In [1]: import numpy as np

In [2]: from numpy import linalg as LA

In [3]: np.set_printoptions(suppress=True, linewidth=200)

In [4]: F = np.minimum.outer(np.arange(1, 12), np.arange(1, 12)) * 3

In [5]: F
Out[5]: 
array([[ 3,  3,  3,  3,  3,  3,  3,  3,  3,  3,  3],
       [ 3,  6,  6,  6,  6,  6,  6,  6,  6,  6,  6],
       [ 3,  6,  9,  9,  9,  9,  9,  9,  9,  9,  9],
       [ 3,  6,  9, 12, 12, 12, 12, 12, 12, 12, 12],
       [ 3,  6,  9, 12, 15, 15, 15, 15, 15, 15, 15],
       [ 3,  6,  9, 12, 15, 18, 18, 18, 18, 18, 18],
       [ 3,  6,  9, 12, 15, 18, 21, 21, 21, 21, 21],
       [ 3,  6,  9, 12, 15, 18, 21, 24, 24, 24, 24],
       [ 3,  6,  9, 12, 15, 18, 21, 24, 27, 27, 27],
       [ 3,  6,  9, 12, 15, 18, 21, 24, 27, 30, 30],
       [ 3,  6,  9, 12, 15, 18, 21, 24, 27, 30, 33]])

In [6]: # symmetric, so the eigenvalues are real

In [7]: w, V = LA.eigh(F)

In [8]: (w > 1e-8).sum(), (w < -1e-8).sum()
Out[8]: (np.int64(11), np.int64(0))

In [9]: np.abs(V[:, -1]).round(6).argmax()
Out[9]: np.int64(10)

In [10]: print(np.unique(w.round(6) + 0, return_counts=True)[1])
[1 1 1 1 1 1 1 1 1 1 1]

In [11]: np.round(LA.svd(F, compute_uv=False), 2)
Out[11]: array([161.05,  18.12,   6.69,   3.54,   2.26,   1.61,   1.25,   1.03,   0.89,   0.81,   0.76])

In [12]: np.round(V @ np.diag(w) @ V.T, 2)
Out[12]: 
array([[ 3.,  3.,  3.,  3.,  3.,  3.,  3.,  3.,  3.,  3.,  3.],
       [ 3.,  6.,  6.,  6.,  6.,  6.,  6.,  6.,  6.,  6.,  6.],
       [ 3.,  6.,  9.,  9.,  9.,  9.,  9.,  9.,  9.,  9.,  9.],
       [ 3.,  6.,  9., 12., 12., 12., 12., 12., 12., 12., 12.],
       [ 3.,  6.,  9., 12., 15., 15., 15., 15., 15., 15., 15.],
       [ 3.,  6.,  9., 12., 15., 18., 18., 18., 18., 18., 18.],
       [ 3.,  6.,  9., 12., 15., 18., 21., 21., 21., 21., 21.],
       [ 3.,  6.,  9., 12., 15., 18., 21., 24., 24., 24., 24.],
       [ 3.,  6.,  9., 12., 15., 18., 21., 24., 27., 27., 27.],
       [ 3.,  6.,  9., 12., 15., 18., 21., 24., 27., 30., 30.],
       [ 3.,  6.,  9., 12., 15., 18., 21., 24., 27., 30., 33.]])

In [13]: print(np.round(V.T @ F @ V, 2) + 0)
[[  0.76   0.     0.     0.     0.     0.     0.     0.     0.     0.     0.  ]
 [  0.     0.81   0.     0.     0.     0.     0.     0.     0.     0.     0.  ]
 [  0.     0.     0.89   0.     0.     0.     0.     0.     0.     0.     0.  ]
 [  0.     0.     0.     1.03   0.     0.     0.     0.     0.     0.     0.  ]
 [  0.     0.     0.     0.     1.25   0.     0.     0.     0.     0.     0.  ]
 [  0.     0.     0.     0.     0.     1.61   0.     0.     0.     0.     0.  ]
 [  0.     0.     0.     0.     0.     0.     2.26   0.     0.     0.     0.  ]
 [  0.     0.     0.     0.     0.     0.     0.     3.54   0.     0.     0.  ]
 [  0.     0.     0.     0.     0.     0.     0.     0.     6.69   0.     0.  ]
 [  0.     0.     0.     0.     0.     0.     0.     0.     0.    18.12   0.  ]
 [  0.     0.     0.     0.     0.     0.     0.     0.     0.     0.   161.05]]

In [14]: np.round(LA.eigvalsh(F + -1 * np.eye(11)), 2)
Out[14]: array([ -0.24,  -0.19,  -0.11,   0.03,   0.25,   0.61,   1.26,   2.54,   5.69,  17.12, 160.05])

In [15]: u = np.array([0, 1, 2])

In [16]: np.polyval(u, F[9])
Out[16]: array([ 5,  8, 11, 14, 17, 20, 23, 26, 29, 32, 32])

In [17]: np.cross(F[9, :3], F[5, :3])
Out[17]: array([0, 0, 0])

In [18]: np.convolve(F[9], u)
Out[18]: array([ 0,  3, 12, 21, 30, 39, 48, 57, 66, 75, 84, 90, 60])

In [19]: print(np.array([np.convolve(row, u, "same") for row in F]))
[[ 3  9  9  9  9  9  9  9  9  9  9]
 [ 3 12 18 18 18 18 18 18 18 18 18]
 [ 3 12 21 27 27 27 27 27 27 27 27]
 [ 3 12 21 30 36 36 36 36 36 36 36]
 [ 3 12 21 30 39 45 45 45 45 45 45]
 [ 3 12 21 30 39 48 54 54 54 54 54]
 [ 3 12 21 30 39 48 57 63 63 63 63]
 [ 3 12 21 30 39 48 57 66 72 72 72]
 [ 3 12 21 30 39 48 57 66 75 81 81]
 [ 3 12 21 30 39 48 57 66 75 84 90]
 [ 3 12 21 30 39 48 57 66 75 84 93]]

In [20]: np.correlate(F[9], F[5], "full")
Out[20]: array([  54,  162,  324,  540,  810, 1134, 1503, 1908, 2340, 2790, 3195, 3006, 2763, 2466, 2115, 1710, 1260,  864,  531,  270,   90])

In [21]: Lm = LA.cholesky(F)

In [22]: print(round(float(np.prod(np.diag(Lm)) ** 2), 2), round(LA.det(F), 2))
177147.0 177147.0

In [23]: Lm.round(2)
Out[23]: 
array([[1.73, 0.  , 0.  , 0.  , 0.  , 0.  , 0.  , 0.  , 0.  , 0.  , 0.  ],
       [1.73, 1.73, 0.  , 0.  , 0.  , 0.  , 0.  , 0.  , 0.  , 0.  , 0.  ],
       [1.73, 1.73, 1.73, 0.  , 0.  , 0.  , 0.  , 0.  , 0.  , 0.  , 0.  ],
       [1.73, 1.73, 1.73, 1.73, 0.  , 0.  , 0.  , 0.  , 0.  , 0.  , 0.  ],
       [1.73, 1.73, 1.73, 1.73, 1.73, 0.  , 0.  , 0.  , 0.  , 0.  , 0.  ],
       [1.73, 1.73, 1.73, 1.73, 1.73, 1.73, 0.  , 0.  , 0.  , 0.  , 0.  ],
       [1.73, 1.73, 1.73, 1.73, 1.73, 1.73, 1.73, 0.  , 0.  , 0.  , 0.  ],
       [1.73, 1.73, 1.73, 1.73, 1.73, 1.73, 1.73, 1.73, 0.  , 0.  , 0.  ],
       [1.73, 1.73, 1.73, 1.73, 1.73, 1.73, 1.73, 1.73, 1.73, 0.  , 0.  ],
       [1.73, 1.73, 1.73, 1.73, 1.73, 1.73, 1.73, 1.73, 1.73, 1.73, 0.  ],
       [1.73, 1.73, 1.73, 1.73, 1.73, 1.73, 1.73, 1.73, 1.73, 1.73, 1.73]])

In [24]: LA.eigvalsh(F).min() > 0
Out[24]: np.True_

In [25]: arr = np.load("case9.npy")

In [26]: arr
Out[26]: 
array([[ 2.98,  3.96,  8.87,  3.  ,  7.14,  5.11],
       [ 3.11,  3.94,  8.99,  3.22,  6.91,  4.97],
       [ 3.01,  3.94,  9.01,  2.86,  7.07,  5.03],
       [ 2.98,  3.85,  8.68,  3.05,  7.08,  5.05],
       [ 3.03,  4.02,  9.16,  3.09,  7.11,  4.97],
       [ 2.9 ,  3.95,  9.12,  2.9 ,  7.02,  5.1 ],
       [ 2.97,  4.06,  9.  ,  2.97,  7.05,  5.13],
       [ 3.04,  4.09,  9.12,  2.91,  7.07,  5.02],
       [ 3.  ,  3.97,  8.95,  2.9 ,  6.93,  4.89],
       [ 3.01,  4.1 ,  8.79,  3.07,  6.88,  5.24],
       [ 3.03,  4.  ,  9.05,  3.04,  7.05,  5.06],
       [ 2.9 ,  3.94,  9.05,  3.13,  7.04,  5.13],
       [-0.09,  8.14,  1.23,  8.05,  5.97,  1.97],
       [-0.06,  8.12,  0.97,  8.03,  5.84,  1.94],
       [ 0.17,  8.11,  0.81,  7.76,  6.31,  1.93],
       [ 0.08,  7.96,  1.03,  7.94,  6.11,  2.04],
       [ 0.11,  8.05,  0.91,  7.93,  5.96,  2.18],
       [ 0.08,  7.87,  0.92,  7.93,  5.99,  2.06],
       [-0.05,  8.02,  1.04,  7.92,  6.  ,  2.  ],
       [ 0.17,  8.08,  1.02,  8.01,  5.98,  2.01],
       [-0.12,  8.01,  1.07,  7.85,  6.04,  2.06],
       [ 0.04,  8.02,  0.88,  8.08,  5.93,  2.07],
       [ 0.03,  8.16,  1.03,  7.86,  6.04,  2.07],
       [ 0.09,  8.12,  1.19,  8.16,  6.24,  1.88],
       [ 7.89,  2.19,  6.04,  7.1 ,  7.87,  0.99],
       [ 7.9 ,  2.05,  6.11,  6.98,  8.06,  0.99],
       [ 8.09,  2.02,  6.06,  6.96,  8.15,  0.9 ],
       [ 8.28,  2.01,  5.96,  6.97,  7.97,  1.07],
       [ 7.91,  1.99,  5.98,  7.33,  7.94,  0.99],
       [ 8.06,  2.14,  5.97,  7.09,  8.1 ,  1.07],
       [ 8.15,  1.86,  5.81,  7.14,  7.92,  1.02],
       [ 8.06,  1.97,  6.04,  7.  ,  8.13,  0.92],
       [ 8.01,  1.94,  6.07,  7.07,  8.01,  1.  ],
       [ 7.96,  2.03,  5.92,  6.97,  7.9 ,  1.09],
       [ 7.9 ,  1.95,  5.9 ,  7.07,  7.95,  0.87],
       [ 7.99,  2.03,  6.03,  7.11,  7.91,  0.94]])

In [27]: A2 = np.c_[arr[:, :3] @ np.array([[0, 0, 1], [2, 1, 2], [2, 1, 1]]), np.array([1, 2, -1, 2, -2, 3, 3, 2, -1, 0, -3, -1, 2, -1, -2, 1, 0, -1, -1, -2, 2, 3, 2, 1, 2, 3, 1, 1, 1, -3, -1, -3, 2, 2, 1, 2])]

In [28]: A2.round(2)
Out[28]: 
array([[25.66, 12.83, 19.77,  1.  ],
       [25.86, 12.93, 19.98,  2.  ],
       [25.9 , 12.95, 19.9 , -1.  ],
       [25.06, 12.53, 19.36,  2.  ],
       [26.36, 13.18, 20.23, -2.  ],
       [26.14, 13.07, 19.92,  3.  ],
       [26.12, 13.06, 20.09,  3.  ],
       [26.42, 13.21, 20.34,  2.  ],
       [25.84, 12.92, 19.89, -1.  ],
       [25.78, 12.89, 20.  ,  0.  ],
       [26.1 , 13.05, 20.08, -3.  ],
       [25.98, 12.99, 19.83, -1.  ],
       [18.74,  9.37, 17.42,  2.  ],
       [18.18,  9.09, 17.15, -1.  ],
       [17.84,  8.92, 17.2 , -2.  ],
       [17.98,  8.99, 17.03,  1.  ],
       [17.92,  8.96, 17.12,  0.  ],
       [17.58,  8.79, 16.74, -1.  ],
       [18.12,  9.06, 17.03, -1.  ],
       [18.2 ,  9.1 , 17.35, -2.  ],
       [18.16,  9.08, 16.97,  2.  ],
       [17.8 ,  8.9 , 16.96,  3.  ],
       [18.38,  9.19, 17.38,  2.  ],
       [18.62,  9.31, 17.52,  1.  ],
       [16.46,  8.23, 18.31,  2.  ],
       [16.32,  8.16, 18.11,  3.  ],
       [16.16,  8.08, 18.19,  1.  ],
       [15.94,  7.97, 18.26,  1.  ],
       [15.94,  7.97, 17.87,  1.  ],
       [16.22,  8.11, 18.31, -3.  ],
       [15.34,  7.67, 17.68, -1.  ],
       [16.02,  8.01, 18.04, -3.  ],
       [16.02,  8.01, 17.96,  2.  ],
       [15.9 ,  7.95, 17.94,  2.  ],
       [15.7 ,  7.85, 17.7 ,  1.  ],
       [16.12,  8.06, 18.08,  2.  ]])

In [29]: np.round(LA.norm(LA.qr(arr)[0].T @ A2, axis=0) ** 2 / ((A2 ** 2).sum(axis=0) + 1e-12), 2)
Out[29]: array([1.  , 1.  , 1.  , 0.12])

In [30]: print(LA.matrix_rank(A2))
3

In [31]: print(np.round(LA.lstsq(arr, A2[:, 0])[0], 2) + 0)
[0. 2. 2. 0. 0. 0.]

In [32]: gram = np.cov(A2, rowvar=False)

In [33]: np.round(np.polyfit(A2[:, 2], A2[:, 3], 1), 2)
Out[33]: array([-0.01,  0.65])

In [34]: gram.shape
Out[34]: (4, 4)

In [35]: np.argsort(-A2.std(axis=0).round(6), kind="stable")
Out[35]: array([0, 1, 3, 2])

In [36]: M = np.loadtxt("test17.csv", delimiter=",")

In [37]: print(M.round(2))
[[ 1.    0.    0.    0.    0.    0.    0.    0.    0.    0.    0.  ]
 [ 0.    1.    0.    0.    0.    0.    0.    0.    0.    0.    0.  ]
 [ 0.    0.    1.    0.    0.    0.    0.    0.    0.    0.    0.  ]
 [ 0.    0.    0.    1.    0.    0.    0.    0.    0.    0.    0.  ]
 [ 0.    0.    0.    0.    1.    0.    0.    0.    0.    0.    0.  ]
 [ 0.    0.    0.    0.    0.    1.    0.    0.    0.    0.    0.  ]
 [ 0.    0.    0.    0.    0.    0.    1.    0.    0.    0.    0.  ]
 [ 0.    0.    0.    0.    0.    0.    0.    0.87  0.    0.   -0.5 ]
 [ 0.    0.    0.    0.    0.    0.    0.    0.    1.    0.    0.  ]
 [ 0.    0.    0.    0.    0.    0.    0.    0.    0.    1.    0.  ]
 [ 0.    0.    0.    0.    0.    0.    0.    0.5   0.    0.    0.87]]

In [38]: round(LA.det(M), 2)
Out[38]: np.float64(1.0)

In [39]: round(np.trace(M), 2)
Out[39]: np.float64(10.73)

In [40]: print(np.allclose(M @ M.T, M.T @ M))
True

In [41]: np.round(M @ M, 2)
Out[41]: 
array([[ 1.  ,  0.  ,  0.  ,  0.  ,  0.  ,  0.  ,  0.  ,  0.  ,  0.  ,  0.  ,  0.  ],
       [ 0.  ,  1.  ,  0.  ,  0.  ,  0.  ,  0.  ,  0.  ,  0.  ,  0.  ,  0.  ,  0.  ],
       [ 0.  ,  0.  ,  1.  ,  0.  ,  0.  ,  0.  ,  0.  ,  0.  ,  0.  ,  0.  ,  0.  ],
       [ 0.  ,  0.  ,  0.  ,  1.  ,  0.  ,  0.  ,  0.  ,  0.  ,  0.  ,  0.  ,  0.  ],
       [ 0.  ,  0.  ,  0.  ,  0.  ,  1.  ,  0.  ,  0.  ,  0.  ,  0.  ,  0.  ,  0.  ],
       [ 0.  ,  0.  ,  0.  ,  0.  ,  0.  ,  1.  ,  0.  ,  0.  ,  0.  ,  0.  ,  0.  ],
       [ 0.  ,  0.  ,  0.  ,  0.  ,  0.  ,  0.  ,  1.  ,  0.  ,  0.  ,  0.  ,  0.  ],
       [ 0.  ,  0.  ,  0.  ,  0.  ,  0.  ,  0.  ,  0.  ,  0.5 ,  0.  ,  0.  , -0.87],
       [ 0.  ,  0.  ,  0.  ,  0.  ,  0.  ,  0.  ,  0.  ,  0.  ,  1.  ,  0.  ,  0.  ],
       [ 0.  ,  0.  ,  0.  ,  0.  ,  0.  ,  0.  ,  0.  ,  0.  ,  0.  ,  1.  ,  0.  ],
       [ 0.  ,  0.  ,  0.  ,  0.  ,  0.  ,  0.  ,  0.  ,  0.87,  0.  ,  0.  ,  0.5 ]])

In [42]: np.round((M + M.T) / 2, 2)
Out[42]: 
array([[1.  , 0.  , 0.  , 0.  , 0.  , 0.  , 0.  , 0.  , 0.  , 0.  , 0.  ],
       [0.  , 1.  , 0.  , 0.  , 0.  , 0.  , 0.  , 0.  , 0.  , 0.  , 0.  ],
       [0.  , 0.  , 1.  , 0.  , 0.  , 0.  , 0.  , 0.  , 0.  , 0.  , 0.  ],
       [0.  , 0.  , 0.  , 1.  , 0.  , 0.  , 0.  , 0.  , 0.  , 0.  , 0.  ],
       [0.  , 0.  , 0.  , 0.  , 1.  , 0.  , 0.  , 0.  , 0.  , 0.  , 0.  ],
       [0.  , 0.  , 0.  , 0.  , 0.  , 1.  , 0.  , 0.  , 0.  , 0.  , 0.  ],
       [0.  , 0.  , 0.  , 0.  , 0.  , 0.  , 1.  , 0.  , 0.  , 0.  , 0.  ],
       [0.  , 0.  , 0.  , 0.  , 0.  , 0.  , 0.  , 0.87, 0.  , 0.  , 0.  ],
       [0.  , 0.  , 0.  , 0.  , 0.  , 0.  , 0.  , 0.  , 1.  , 0.  , 0.  ],
       [0.  , 0.  , 0.  , 0.  , 0.  , 0.  , 0.  , 0.  , 0.  , 1.  , 0.  ],
       [0.  , 0.  , 0.  , 0.  , 0.  , 0.  , 0.  , 0.  , 0.  , 0.  , 0.87]])

In [43]: np.round(np.abs(LA.eigvals(M)).max(), 2)
Out[43]: np.float64(1.0)

In [44]: np.allclose(M, M.T)
Out[44]: False

In [45]: np.round((M - M.T) / 2, 2)
Out[45]: 
array([[ 0. ,  0. ,  0. ,  0. ,  0. ,  0. ,  0. ,  0. ,  0. ,  0. ,  0. ],
       [ 0. ,  0. ,  0. ,  0. ,  0. ,  0. ,  0. ,  0. ,  0. ,  0. ,  0. ],
       [ 0. ,  0. ,  0. ,  0. ,  0. ,  0. ,  0. ,  0. ,  0. ,  0. ,  0. ],
       [ 0. ,  0. ,  0. ,  0. ,  0. ,  0. ,  0. ,  0. ,  0. ,  0. ,  0. ],
       [ 0. ,  0. ,  0. ,  0. ,  0. ,  0. ,  0. ,  0. ,  0. ,  0. ,  0. ],
       [ 0. ,  0. ,  0. ,  0. ,  0. ,  0. ,  0. ,  0. ,  0. ,  0. ,  0. ],
       [ 0. ,  0. ,  0. ,  0. ,  0. ,  0. ,  0. ,  0. ,  0. ,  0. ,  0. ],
       [ 0. ,  0. ,  0. ,  0. ,  0. ,  0. ,  0. ,  0. ,  0. ,  0. , -0.5],
       [ 0. ,  0. ,  0. ,  0. ,  0. ,  0. ,  0. ,  0. ,  0. ,  0. ,  0. ],
       [ 0. ,  0. ,  0. ,  0. ,  0. ,  0. ,  0. ,  0. ,  0. ,  0. ,  0. ],
       [ 0. ,  0. ,  0. ,  0. ,  0. ,  0. ,  0. ,  0.5,  0. ,  0. ,  0. ]])

In [46]: np.round(np.sort(np.abs(LA.eigvals(M))), 2)
Out[46]: array([1., 1., 1., 1., 1., 1., 1., 1., 1., 1., 1.])
